$ python3 -q
>>> import numpy as np
>>> import numpy.linalg as la
>>> np.set_printoptions(precision=4, suppress=True, linewidth=120)
>>> F = np.array([[2.0, 0.0, 0.0], [0.0, 3.0, 3.0], [0.0, 3.0, 11.0]])
>>> # symmetric, so the eigenvalues are real
>>> rng = np.random.default_rng(22966)
>>> labels = rng.permutation(3)
>>> labels
array([0, 2, 1])
>>> out = F[labels][:, labels]
>>> np.allclose(out, F)
False
>>> out
array([[ 2.,  0.,  0.],
       [ 0., 11.,  3.],
       [ 0.,  3.,  3.]])
>>> np.sort(np.abs(la.eigvals(out)))
array([ 2.,  2., 12.])
>>> np.diag(out)
array([ 2., 11.,  3.])
>>> data = np.loadtxt("out5.csv", delimiter=",")
>>> data
array([[-0.1166,  0.3146, -0.942 ],
       [-0.9915,  0.0188,  0.129 ],
       [ 0.0583,  0.949 ,  0.3097]])
>>> out = la.inv(data)
>>> la.inv(out)
array([[-0.1166,  0.3146, -0.942 ],
       [-0.9915,  0.0188,  0.129 ],
       [ 0.0583,  0.949 ,  0.3097]])
>>> round(la.slogdet(data)[0], 4)
np.float64(1.0)
>>> la.det(data) * out
array([[-0.1166, -0.9915,  0.0583],
       [ 0.3146,  0.0188,  0.949 ],
       [-0.942 ,  0.129 ,  0.3097]])
>>> np.allclose(out, data.T)
True
>>> q, vecs = la.qr(data[:, :1])[0], la.qr(data[:, 1:])[0]
>>> s = la.svd(q.T @ vecs, compute_uv=False)
>>> np.degrees(np.arccos(s.clip(0, 1)))
array([90.])
>>> s.round(4) + 0
array([0.])
>>> out = np.array([[3, 2, 3], [0, 1, 1]])
>>> cent = np.kron(out, data)
>>> round(la.norm(cent, 2), 4), np.round(la.norm(out, 2) * la.norm(data, 2), 4)
(np.float64(4.8146), np.float64(4.8146))
>>> T = np.stack([F, 2 * F, F[::-1]])
>>> la.norm(T, axis=(1, 2))
array([12.3288, 24.6577, 12.3288])
>>> T.sum(axis=0)
array([[ 6.,  3., 11.],
       [ 0., 12., 12.],
       [ 2.,  9., 33.]])
>>> (T @ F.T).shape
(3, 3, 3)
>>> la.matrix_rank(T.reshape(3, -1))
np.int64(2)
>>> np.einsum("bij,cij->bc", T, T)
array([[152., 304.,  18.],
       [304., 608.,  36.],
       [ 18.,  36., 152.]])
>>> q, R = la.qr(data)
>>> q @ R
array([[-0.1166,  0.3146, -0.942 ],
       [-0.9915,  0.0188,  0.129 ],
       [ 0.0583,  0.949 ,  0.3097]])
>>> q.shape, R.shape
((3, 3), (3, 3))
>>> abs(R[0, 0]), np.round(la.norm(data[:, 0]), 4)
(np.float64(1.0), np.float64(1.0))
>>> q
array([[-0.1166,  0.3146, -0.942 ],
       [-0.9915,  0.0188,  0.129 ],
       [ 0.0583,  0.949 ,  0.3097]])
>>> np.allclose(R.T @ R, data.T @ data)
True
>>> np.round(q.T @ q, 4) + 0
array([[1., 0., 0.],
       [0., 1., 0.],
       [0., 0., 1.]])
>>> J = np.loadtxt("sample14.csv", delimiter=",")
>>> J
array([[ 0.6449, -0.4565, -0.2536, -0.558 ],
       [-0.4565,  0.413 , -0.3261, -0.7174],
       [-0.2536, -0.3261,  0.8188, -0.3986],
       [-0.558 , -0.7174, -0.3986,  0.1232]])
>>> U, s, Vh = la.svd(F, full_matrices=False)
>>> (s > 1e-8).sum()
np.int64(3)
>>> np.abs(U[:, 0]).round(6).argmax()
np.int64(2)
>>> np.cumsum(s ** 2) / np.sum(s ** 2)
array([0.9474, 0.9737, 1.    ])
>>> np.round(U.T @ F @ Vh.T, 4) + 0
array([[12.,  0.,  0.],
       [ 0.,  2.,  0.],
       [ 0.,  0.,  2.]])
>>> np.round(np.sqrt((s ** 2).sum()), 4), np.round(la.norm(F), 4)
(np.float64(12.3288), np.float64(12.3288))
>>> s / s[0]
array([1.    , 0.1667, 0.1667])
>>> s
array([12.,  2.,  2.])
>>> la.svd(J, compute_uv=False)
array([1., 1., 1., 1.])
>>> round(J[:, 2] @ J[:, 3], 4)
np.float64(0.0)
>>> la.norm(J, axis=0)
array([1., 1., 1., 1.])
>>> labels = rng.permutation(4)
>>> out = J[:, labels] * rng.choice([-1, 1], 4)
>>> out
array([[-0.6449, -0.4565,  0.558 , -0.2536],
       [ 0.4565,  0.413 ,  0.7174, -0.3261],
       [ 0.2536, -0.3261,  0.3986,  0.8188],
       [ 0.558 , -0.7174, -0.1232, -0.3986]])
>>> U, _, Vh = la.svd(J.T @ out)
>>> labels
array([0, 1, 3, 2])
>>> U, s, Vh = la.svd(J, full_matrices=False)
>>> (s > 1e-8).sum()
np.int64(4)
>>> np.round(U.T @ J @ Vh.T, 4) + 0
array([[1., 0., 0., 0.],
       [0., 1., 0., 0.],
       [0., 0., 1., 0.],
       [0., 0., 0., 1.]])
>>> s / s[0]
array([1., 1., 1., 1.])
>>> np.round(Vh @ Vh.T, 4) + 0
array([[1., 0., 0., 0.],
       [0., 1., 0., 0.],
       [0., 0., 1., 0.],
       [0., 0., 0., 1.]])
>>> np.allclose(U * s @ Vh, J)
True
>>> K = np.load("test1.npy")
>>> K
array([[ -0.9771,   0.4888,  -0.0802],
       [  5.5088,  -4.9686,  -0.0852],
       [  2.3027,  -1.6172,   0.0959],
       [  3.5829,  -2.6795,   0.0894],
       [ -1.4055,  -0.1921,  -0.3916],
       [  7.1793,  -5.4451,   0.2039],
       [ -1.4995,   3.0041,   0.4986],
       [ -2.208 ,   2.8927,   0.2952],
       [ -0.6146,   1.2043,   0.189 ],
       [-11.5244,   8.0152,  -0.459 ],
       [  4.9087,  -3.8219,   0.1095],
       [  7.5748,  -4.7069,   0.4951],
       [  3.322 ,  -2.0933,   0.2003],
       [  5.9386,  -4.3234,   0.1908],
       [  6.2175,  -4.9428,   0.1135],
       [  1.6859,  -0.3884,   0.2928],
       [  7.537 ,  -5.9954,   0.1017],
       [ -3.3145,   2.0286,  -0.1643],
       [  4.6022,  -3.1925,   0.2219],
       [  8.8968,  -5.7671,   0.5012],
       [ -1.7087,   0.3619,  -0.3339],
       [ -2.3152,   1.5749,  -0.1142],
       [ -7.4893,   6.0019,  -0.0899],
       [ -0.8588,   1.7913,   0.2816],
       [  1.0349,  -0.5214,   0.1012],
       [ -6.8957,   4.7896,  -0.3091],
       [  4.4986,  -4.5043,  -0.2035]])
>>> labels = K[:, 1] > np.median(K[:, 1])
>>> f = K[labels].mean(axis=0) - K[~labels].mean(axis=0)
>>> np.argsort(-np.abs(f).round(6), kind="stable")
array([0, 1, 2])
>>> ((K - K.mean(axis=0)) @ f > 0).astype(int)
array([1, 0, 0, 0, 1, 0, 1, 1, 1, 1, 0, 0, 0, 0, 0, 0, 0, 1, 0, 0, 1, 1, 1, 1, 1, 1, 0])
>>> labels.astype(int)
array([1, 0, 0, 0, 1, 0, 1, 1, 1, 1, 0, 0, 0, 0, 0, 1, 0, 1, 0, 0, 1, 1, 1, 1, 0, 1, 0])
>>> f
array([-8.2314,  6.3272, -0.1822])
>>> mat = np.loadtxt("x.csv", delimiter=",")
>>> mat
array([[ 2.,  2.,  0.,  0.,  0.,  0.],
       [-2., -2.,  0.,  0.,  0.,  0.],
       [-3., -2.,  0.,  0.,  0.,  0.],
       [ 0.,  0.,  2.,  2.,  0.,  0.],
       [ 0.,  0., -2., -2.,  0.,  0.],
       [ 0.,  0., -3., -2.,  0.,  0.],
       [ 0.,  0.,  0.,  0.,  2.,  2.],
       [ 0.,  0.,  0.,  0., -2., -2.],
       [ 0.,  0.,  0.,  0., -3., -2.]])
>>> la.cond(mat) > 100
np.False_
>>> [round(float(x), 4) for x in la.svd(mat, compute_uv=False)[:3]]
[5.3592, 5.3592, 5.3592]
>>> np.argsort(-la.norm(mat, axis=0).round(6), kind="stable")[:3]
array([0, 2, 4])
>>> round(np.log10(la.cond(mat)))
1
>>> q, vecs = la.qr(mat[:, :1])[0], la.qr(mat[:, 1:])[0]
>>> s = la.svd(q.T @ vecs, compute_uv=False)
>>> s
array([0.9802])
>>> cent = np.array([[0, -1, 3], [0, 1, -3], [3, 3, -2]])
>>> A = np.repeat(cent, 23 // 3, axis=0)
>>> A = A + 0.05 * rng.normal(size=A.shape)
>>> A
array([[-0.0364, -0.9637,  2.996 ],
       [ 0.0324, -0.9387,  2.9724],
       [ 0.0646, -1.0356,  3.0194],
       [-0.0026, -1.0036,  3.0029],
       [-0.0683, -1.0066,  2.9704],
       [ 0.0512, -1.0181,  2.9476],
       [ 0.0192, -0.9909,  2.9933],
       [-0.0079,  0.9775, -2.9785],
       [-0.0108,  0.9706, -3.0372],
       [ 0.0176,  0.9476, -3.0408],
       [ 0.0697,  0.9645, -2.9453],
       [ 0.0942,  0.967 , -3.0949],
       [ 0.0016,  0.9908, -2.955 ],
       [ 0.0478,  1.0388, -3.0519],
       [ 2.982 ,  3.0947, -1.9507],
       [ 2.9776,  2.9431, -2.012 ],
       [ 2.9571,  3.0099, -1.9533],
       [ 3.0255,  3.0015, -2.0929],
       [ 2.9425,  3.0339, -1.9393],
       [ 2.9706,  2.9801, -2.0368],
       [ 2.9937,  2.9797, -2.0234]])
>>> Xc = (A - A.mean(axis=0)) / A.std(axis=0)
>>> Xc.std(axis=0)
array([1., 1., 1.])
>>> b = la.lstsq(np.delete(Xc, 2, axis=1), Xc[:, 2])[0]
>>> b
array([ 1.296 , -1.9017])
